>>> import numpy as np
>>> np.set_printoptions(precision=2, suppress=True, linewidth=160, floatmode="fixed")
>>> rng = np.random.default_rng(96969)
>>> W0 = rng.normal(size=(33, 6)) + 3 * np.array([0, -2, 1, -2, -1, 1])
>>> W0
array([[ 0.93, -5.96,  4.23, -5.89, -3.25,  3.16],
       [ 0.78, -5.29,  3.43, -6.10, -1.45,  3.87],
       [-0.57, -6.38,  2.55, -6.64, -2.74,  3.44],
       [-2.98, -6.52,  0.25, -5.83, -2.80,  3.32],
       [ 0.73, -6.20,  3.07, -7.32, -3.80,  1.60],
       [-1.89, -7.85,  4.53, -6.04, -3.40,  2.54],
       [ 0.12, -5.76,  2.23, -5.86, -4.87,  3.14],
       [ 0.27, -5.00,  1.96, -6.07, -4.35,  2.42],
       [ 0.40, -6.21,  1.63, -6.12, -4.33,  4.14],
       [-2.43, -7.01,  5.07, -5.10, -1.28,  2.82],
       [ 0.46, -5.43,  4.30, -6.59, -3.36,  1.24],
       [ 1.21, -4.75,  2.08, -5.69, -3.37,  3.32],
       [-0.33, -5.89,  2.28, -4.73, -2.88,  2.76],
       [ 0.16, -4.58,  3.23, -5.15, -2.59,  3.17],
       [-1.48, -5.06,  3.43, -4.57, -3.65,  5.04],
       [ 0.87, -5.35,  3.65, -5.10, -3.05,  3.16],
       [-0.20, -6.30,  3.55, -6.96, -1.84,  3.37],
       [-1.59, -6.47,  2.47, -7.52, -3.91,  2.45],
       [ 0.18, -6.48,  2.92, -4.59, -2.92,  2.83],
       [ 0.83, -6.39,  4.03, -3.95, -2.63,  2.40],
       [-1.86, -5.96,  1.47, -5.01, -2.17,  4.86],
       [ 0.39, -7.40,  1.55, -5.70, -3.39,  2.39],
       [-0.59, -5.76,  4.25, -5.81, -3.00,  1.12],
       [-1.33, -4.91,  3.58, -5.84, -4.76,  3.44],
       [-0.08, -7.50,  3.05, -6.29, -3.85,  2.85],
       [ 0.03, -5.44,  2.15, -6.14, -3.69,  3.13],
       [-1.66, -5.67,  3.91, -5.75, -2.35,  2.54],
       [ 0.64, -5.10,  1.41, -4.98, -4.88,  1.36],
       [ 0.40, -6.61,  1.56, -6.49, -3.35,  1.66],
       [ 0.38, -8.15,  0.81, -6.76, -2.31,  4.73],
       [-0.77, -6.94,  3.03, -4.22, -2.05,  3.42],
       [-0.68, -6.95,  4.65, -5.06, -4.07,  2.97],
       [ 0.38, -6.86,  1.92, -5.86, -3.06,  2.67]])
>>> np.linalg.svd(W0, compute_uv=False)
array([56.97,  7.23,  6.86,  5.14,  4.93,  4.05])
>>> np.round(np.abs(W0).max(), 2)
np.float64(8.15)
>>> Q, vecs = np.linalg.qr(W0[:, :1])[0], np.linalg.qr(W0[:, 1:])[0]
>>> sig = np.linalg.svd(Q.T @ vecs, compute_uv=False)
>>> (sig > 0.9).sum()
np.int64(0)
>>> np.round(np.linalg.norm(Q @ Q.T - vecs @ vecs.T, 2), 2)
np.float64(1.0)
>>> x0 = np.array([-5, 2, -2, 3, 5, -4])
>>> target = W0 @ x0
>>> np.linalg.lstsq(W0, target)[0]
array([-5.00,  2.00, -2.00,  3.00,  5.00, -4.00])
>>> target = target + 0.05 * rng.normal(size=33)
>>> target
array([-71.64, -62.40, -62.31, -43.43, -69.58, -60.53, -71.10, -64.91, -74.24, -45.02, -63.24, -66.89, -54.34, -57.52, -61.64, -65.53, -62.20, -61.83, -59.40,
       -59.49, -50.86, -63.45, -53.98, -65.33, -70.23, -64.66, -50.01, -60.94, -61.15, -70.66, -52.68, -67.20, -63.02])
>>> c, *_ = np.linalg.lstsq(W0, target)
>>> np.round(W0.T @ (target - W0 @ c), 2) + 0
array([0.00, 0.00, 0.00, 0.00, 0.00, 0.00])
>>> round(float(np.linalg.norm(target - W0 @ c)), 2)
0.23
>>> lab = W0[:, 3] > np.median(W0[:, 3])
>>> f = W0[lab].mean(axis=0) - W0[~lab].mean(axis=0)
>>> ((W0 - W0.mean(axis=0)) @ f > 0).astype(int)
array([0, 1, 0, 1, 0, 1, 0, 0, 0, 1, 0, 0, 1, 1, 1, 1, 0, 0, 1, 1, 1, 0, 1, 1, 0, 0, 1, 0, 0, 0, 1, 1, 0])
>>> f
array([-0.49,  0.27,  0.18,  1.31,  0.49,  0.04])
>>> M = np.array([[4, 0, 0, 0], [0, 4, 0, 6], [0, 0, 9, 9], [0, 6, 9, 18]])
>>> B = np.array([[5, 3, 2], [-4, -4, 4]])
>>> basis = np.kron(B, M)
>>> basis.shape
(8, 12)
>>> basis
array([[ 20,   0,   0,   0,  12,   0,   0,   0,   8,   0,   0,   0],
       [  0,  20,   0,  30,   0,  12,   0,  18,   0,   8,   0,  12],
       [  0,   0,  45,  45,   0,   0,  27,  27,   0,   0,  18,  18],
       [  0,  30,  45,  90,   0,  18,  27,  54,   0,  12,  18,  36],
       [-16,   0,   0,   0, -16,   0,   0,   0,  16,   0,   0,   0],
       [  0, -16,   0, -24,   0, -16,   0, -24,   0,  16,   0,  24],
       [  0,   0, -36, -36,   0,   0, -36, -36,   0,   0,  36,  36],
       [  0, -24, -36, -72,   0, -24, -36, -72,   0,  24,  36,  72]])
>>> np.linalg.cond(basis) > 100
np.True_
>>> np.argsort(-np.linalg.norm(basis, axis=0).round(6), kind="stable")[:3]
array([ 3,  7, 11])
>>> round(float(np.linalg.norm(basis, 2) / np.linalg.norm(basis)), 2)
0.85
>>> ev, vecs = np.linalg.eigh(M)
>>> np.abs(vecs[:, -1])
array([0.00, 0.24, 0.48, 0.84])
>>> np.linalg.eigvalsh(M + 4 * np.eye(4))
array([ 4.00,  8.00, 10.16, 28.84])
>>> np.round(np.linalg.eigvalsh(M @ M), 2) + 0
array([  0.00,  16.00,  37.94, 617.06])
>>> np.round(vecs.T @ vecs, 2) + 0
array([[1.00, 0.00, 0.00, 0.00],
       [0.00, 1.00, 0.00, 0.00],
       [0.00, 0.00, 1.00, 0.00],
       [0.00, 0.00, 0.00, 1.00]])
>>> (ev > 1e-8).sum(), (ev < -1e-8).sum()
(np.int64(3), np.int64(0))
>>> np.round(vecs.T @ M @ vecs, 2) + 0
array([[ 0.00,  0.00,  0.00,  0.00],
       [ 0.00,  4.00,  0.00,  0.00],
       [ 0.00,  0.00,  6.16,  0.00],
       [ 0.00,  0.00,  0.00, 24.84]])
>>> np.abs(vecs[:, -1]).round(6).argmax()
np.int64(3)
>>> np.round(np.linalg.svd(M, compute_uv=False), 2) + 0
array([24.84,  6.16,  4.00,  0.00])
>>> left, sig, vt = np.linalg.svd(M)
>>> sig.round(2) + 0
array([24.84,  6.16,  4.00,  0.00])
>>> B = left[:, :3] @ np.diag(sig[:3]) @ vt[:3]
>>> np.round(np.abs(M - B).max(), 2)
np.float64(0.0)
>>> B.round(2) + 0
array([[ 4.00,  0.00,  0.00,  0.00],
       [ 0.00,  4.00,  0.00,  6.00],
       [ 0.00,  0.00,  9.00,  9.00],
       [ 0.00,  6.00,  9.00, 18.00]])
>>> np.round(np.linalg.norm(M - B) / np.linalg.norm(M), 2)
np.float64(0.0)
>>> E = np.load("run16.npy")
>>> E
array([[-0.05, -3.21, -2.85, -9.23, -5.06, -1.02, -3.25],
       [ 2.79,  2.15,  0.17,  9.15,  4.37,  2.03,  5.98],
       [ 2.82,  7.12, 12.30,  3.30,  3.04, -1.45, -3.53],
       [ 0.23,  0.72, -0.20,  5.42,  2.83,  1.10,  2.89],
       [-6.13, -3.86, -3.29, -9.57, -4.19, -2.39, -6.10],
       [ 3.41,  2.12,  3.47, -0.61,  0.18, -0.11, -0.20]])
>>> E.sum(axis=1)
array([-24.67,  26.64,  23.60,  12.99, -35.53,   8.26])
>>> E.mean(axis=0)
array([ 0.51,  0.84,  1.60, -0.26,  0.20, -0.31, -0.70])
>>> np.zeros(6, 7)
Traceback (most recent call last):
  File "<python-input-50>", line 1, in <module>
    np.zeros(6, 7)
    ~~~~~~~~^^^^^^
TypeError: Cannot interpret '7' as a data type
>>> E.sum(axis=0)
array([ 3.07,  5.04,  9.60, -1.54,  1.17, -1.84, -4.21])
